% ipython --no-banner

In [1]: import numpy as np

In [2]: import numpy.linalg as la

In [3]: np.set_printoptions(precision=2, suppress=True, linewidth=200, floatmode="fixed")

In [4]: X = np.load("w.npy")

In [5]: X
Out[5]: 
array([[-2.00,  1.00,  1.00,  1.00,  1.00,  1.00,  1.00,  1.00,  1.00,  1.00],
       [ 1.00, -2.00,  1.00,  1.00,  1.00,  1.00,  1.00,  1.00,  1.00,  1.00],
       [ 1.00,  1.00, -2.00,  1.00,  1.00,  1.00,  1.00,  1.00,  1.00,  1.00],
       [ 1.00,  1.00,  1.00, -2.00,  1.00,  1.00,  1.00,  1.00,  1.00,  1.00],
       [ 1.00,  1.00,  1.00,  1.00, -2.00,  1.00,  1.00,  1.00,  1.00,  1.00],
       [ 1.00,  1.00,  1.00,  1.00,  1.00, -2.00,  1.00,  1.00,  1.00,  1.00],
       [ 1.00,  1.00,  1.00,  1.00,  1.00,  1.00, -2.00,  1.00,  1.00,  1.00],
       [ 1.00,  1.00,  1.00,  1.00,  1.00,  1.00,  1.00, -2.00,  1.00,  1.00],
       [ 1.00,  1.00,  1.00,  1.00,  1.00,  1.00,  1.00,  1.00, -2.00,  1.00],
       [ 1.00,  1.00,  1.00,  1.00,  1.00,  1.00,  1.00,  1.00,  1.00, -2.00]])

In [6]: vals, evecs = la.eigh(X)

In [7]: (vals > 1e-8).sum(), (vals < -1e-8).sum()
Out[7]: (np.int64(1), np.int64(9))

In [8]: evecs @ np.diag(vals) @ evecs.T
Out[8]: 
array([[-2.00,  1.00,  1.00,  1.00,  1.00,  1.00,  1.00,  1.00,  1.00,  1.00],
       [ 1.00, -2.00,  1.00,  1.00,  1.00,  1.00,  1.00,  1.00,  1.00,  1.00],
       [ 1.00,  1.00, -2.00,  1.00,  1.00,  1.00,  1.00,  1.00,  1.00,  1.00],
       [ 1.00,  1.00,  1.00, -2.00,  1.00,  1.00,  1.00,  1.00,  1.00,  1.00],
       [ 1.00,  1.00,  1.00,  1.00, -2.00,  1.00,  1.00,  1.00,  1.00,  1.00],
       [ 1.00,  1.00,  1.00,  1.00,  1.00, -2.00,  1.00,  1.00,  1.00,  1.00],
       [ 1.00,  1.00,  1.00,  1.00,  1.00,  1.00, -2.00,  1.00,  1.00,  1.00],
       [ 1.00,  1.00,  1.00,  1.00,  1.00,  1.00,  1.00, -2.00,  1.00,  1.00],
       [ 1.00,  1.00,  1.00,  1.00,  1.00,  1.00,  1.00,  1.00, -2.00,  1.00],
       [ 1.00,  1.00,  1.00,  1.00,  1.00,  1.00,  1.00,  1.00,  1.00, -2.00]])

In [9]: np.abs(evecs[:, -1]).round(6).argmax()
Out[9]: np.int64(0)

In [10]: t = np.deg2rad(135)

In [11]: m1 = np.eye(10)

In [12]: m1[np.ix_([4, 1], [4, 1])] = [[np.cos(t), -np.sin(t)], [np.sin(t), np.cos(t)]]

In [13]: m1
Out[13]: 
array([[ 1.00,  0.00,  0.00,  0.00,  0.00,  0.00,  0.00,  0.00,  0.00,  0.00],
       [ 0.00, -0.71,  0.00,  0.00,  0.71,  0.00,  0.00,  0.00,  0.00,  0.00],
       [ 0.00,  0.00,  1.00,  0.00,  0.00,  0.00,  0.00,  0.00,  0.00,  0.00],
       [ 0.00,  0.00,  0.00,  1.00,  0.00,  0.00,  0.00,  0.00,  0.00,  0.00],
       [ 0.00, -0.71,  0.00,  0.00, -0.71,  0.00,  0.00,  0.00,  0.00,  0.00],
       [ 0.00,  0.00,  0.00,  0.00,  0.00,  1.00,  0.00,  0.00,  0.00,  0.00],
       [ 0.00,  0.00,  0.00,  0.00,  0.00,  0.00,  1.00,  0.00,  0.00,  0.00],
       [ 0.00,  0.00,  0.00,  0.00,  0.00,  0.00,  0.00,  1.00,  0.00,  0.00],
       [ 0.00,  0.00,  0.00,  0.00,  0.00,  0.00,  0.00,  0.00,  1.00,  0.00],
       [ 0.00,  0.00,  0.00,  0.00,  0.00,  0.00,  0.00,  0.00,  0.00,  1.00]])

In [14]: np.all(la.eigvalsh(X) > 0)
Out[14]: np.False_

In [15]: [round(float(la.det(X[:i, :i])), 2) + 0 for i in range(1, 11)]
Out[15]: [-2.0, 3.0, 0.0, -27.0, 162.0, -729.0, 2916.0, -10935.0, 39366.0, -137781.0]

In [16]: x = np.array([-1, 2, 1, 1, 1, -2, 1, -2, -3, 3])

In [17]: a = np.maximum(m1 @ x, 0)

In [18]: np.maximum(m1 @ x, 0) - np.maximum(-m1 @ x, 0)
Out[18]: array([-1.00, -0.71,  1.00,  1.00, -2.12, -2.00,  1.00, -2.00, -3.00,  3.00])

In [19]: a
Out[19]: array([0.00, 0.00, 1.00, 1.00, 0.00, 0.00, 1.00, 0.00, 0.00, 3.00])

In [20]: np.maximum(m1 @ (3 * x), 0)
Out[20]: array([0.00, 0.00, 3.00, 3.00, 0.00, 0.00, 3.00, 0.00, 0.00, 9.00])

In [21]: np.tanh(m1 @ x)
Out[21]: array([-0.76, -0.61,  0.76,  0.76, -0.97, -0.96,  0.76, -0.96, -1.00,  1.00])

In [22]: A = np.load("case15.npy")

In [23]: A
Out[23]: 
array([[ 2.92, -3.89, -0.77, -0.86],
       [-4.18,  1.02, -0.33, -2.53],
       [-3.82,  2.25,  2.21,  0.67],
       [-2.69, -2.11, -3.43,  1.25],
       [-3.20,  2.32,  1.44,  2.70],
       [-0.82, -0.43,  0.63,  4.87],
       [ 0.41, -1.01, -4.70,  1.32],
       [-1.86,  3.62,  1.99,  2.12],
       [-0.80,  2.04,  1.98, -4.03],
       [-2.75, -3.56,  1.64, -1.46]])

In [24]: C2 = X.T @ X

In [25]: np.diag(C2)
Out[25]: array([13.00, 13.00, 13.00, 13.00, 13.00, 13.00, 13.00, 13.00, 13.00, 13.00])

In [26]: la.eigvalsh(C2)[::-1]
Out[26]: array([49.00,  9.00,  9.00,  9.00,  9.00,  9.00,  9.00,  9.00,  9.00,  9.00])

In [27]: feats = np.loadtxt("dump.csv", delimiter=",")

In [28]: feats
Out[28]: 
array([[-2.00,  1.00,  1.00,  1.00,  1.00,  1.00,  1.00,  1.00,  1.00,  1.00,  1.00,  1.00,  1.00],
       [ 1.00, -2.00,  1.00,  1.00,  1.00,  1.00,  1.00,  1.00,  1.00,  1.00,  1.00,  1.00,  1.00],
       [ 1.00,  1.00, -2.00,  1.00,  1.00,  1.00,  1.00,  1.00,  1.00,  1.00,  1.00,  1.00,  1.00],
       [ 1.00,  1.00,  1.00, -2.00,  1.00,  1.00,  1.00,  1.00,  1.00,  1.00,  1.00,  1.00,  1.00],
       [ 1.00,  1.00,  1.00,  1.00, -2.00,  1.00,  1.00,  1.00,  1.00,  1.00,  1.00,  1.00,  1.00],
       [ 1.00,  1.00,  1.00,  1.00,  1.00, -2.00,  1.00,  1.00,  1.00,  1.00,  1.00,  1.00,  1.00],
       [ 1.00,  1.00,  1.00,  1.00,  1.00,  1.00, -2.00,  1.00,  1.00,  1.00,  1.00,  1.00,  1.00],
       [ 1.00,  1.00,  1.00,  1.00,  1.00,  1.00,  1.00, -2.00,  1.00,  1.00,  1.00,  1.00,  1.00],
       [ 1.00,  1.00,  1.00,  1.00,  1.00,  1.00,  1.00,  1.00, -2.00,  1.00,  1.00,  1.00,  1.00],
       [ 1.00,  1.00,  1.00,  1.00,  1.00,  1.00,  1.00,  1.00,  1.00, -2.00,  1.00,  1.00,  1.00],
       [ 1.00,  1.00,  1.00,  1.00,  1.00,  1.00,  1.00,  1.00,  1.00,  1.00, -2.00,  1.00,  1.00],
       [ 1.00,  1.00,  1.00,  1.00,  1.00,  1.00,  1.00,  1.00,  1.00,  1.00,  1.00, -2.00,  1.00],
       [ 1.00,  1.00,  1.00,  1.00,  1.00,  1.00,  1.00,  1.00,  1.00,  1.00,  1.00,  1.00, -2.00]])

In [29]: # symmetric, so the eigenvalues are real

In [30]: vals, evecs = la.eigh(feats)

In [31]: np.abs(evecs[:, -1]).round(6).argmax()
Out[31]: np.int64(0)

In [32]: round(float(vals.sum()), 2), np.trace(feats)
Out[32]: (-26.0, np.float64(-26.0))

In [33]: np.abs(evecs[:, -1])
Out[33]: array([0.28, 0.28, 0.28, 0.28, 0.28, 0.28, 0.28, 0.28, 0.28, 0.28, 0.28, 0.28, 0.28])

In [34]: np.round(la.eigvalsh(feats + 3 * np.eye(13)), 2) + 0
Out[34]: array([ 0.00,  0.00,  0.00,  0.00,  0.00,  0.00,  0.00,  0.00,  0.00,  0.00,  0.00,  0.00, 13.00])

In [35]: la.eigvalsh(feats @ feats)
Out[35]: array([  9.00,   9.00,   9.00,   9.00,   9.00,   9.00,   9.00,   9.00,   9.00,   9.00,   9.00,   9.00, 100.00])

In [36]: r0, g = feats[2], feats[3]

In [37]: r0 @ r0
Out[37]: np.float64(16.0)

In [38]: r0 @ g
Out[38]: np.float64(7.0)

In [39]: pr = (r0 @ g) / (r0 @ r0) * r0

In [40]: la.matrix_rank(np.outer(r0, g))
Out[40]: np.int64(1)

In [41]: pr
Out[41]: array([ 0.44,  0.44, -0.88,  0.44,  0.44,  0.44,  0.44,  0.44,  0.44,  0.44,  0.44,  0.44,  0.44])

In [42]: g - pr
Out[42]: array([ 0.56,  0.56,  1.88, -2.44,  0.56,  0.56,  0.56,  0.56,  0.56,  0.56,  0.56,  0.56,  0.56])

In [43]: (g - pr) @ r0
Out[43]: np.float64(0.0)
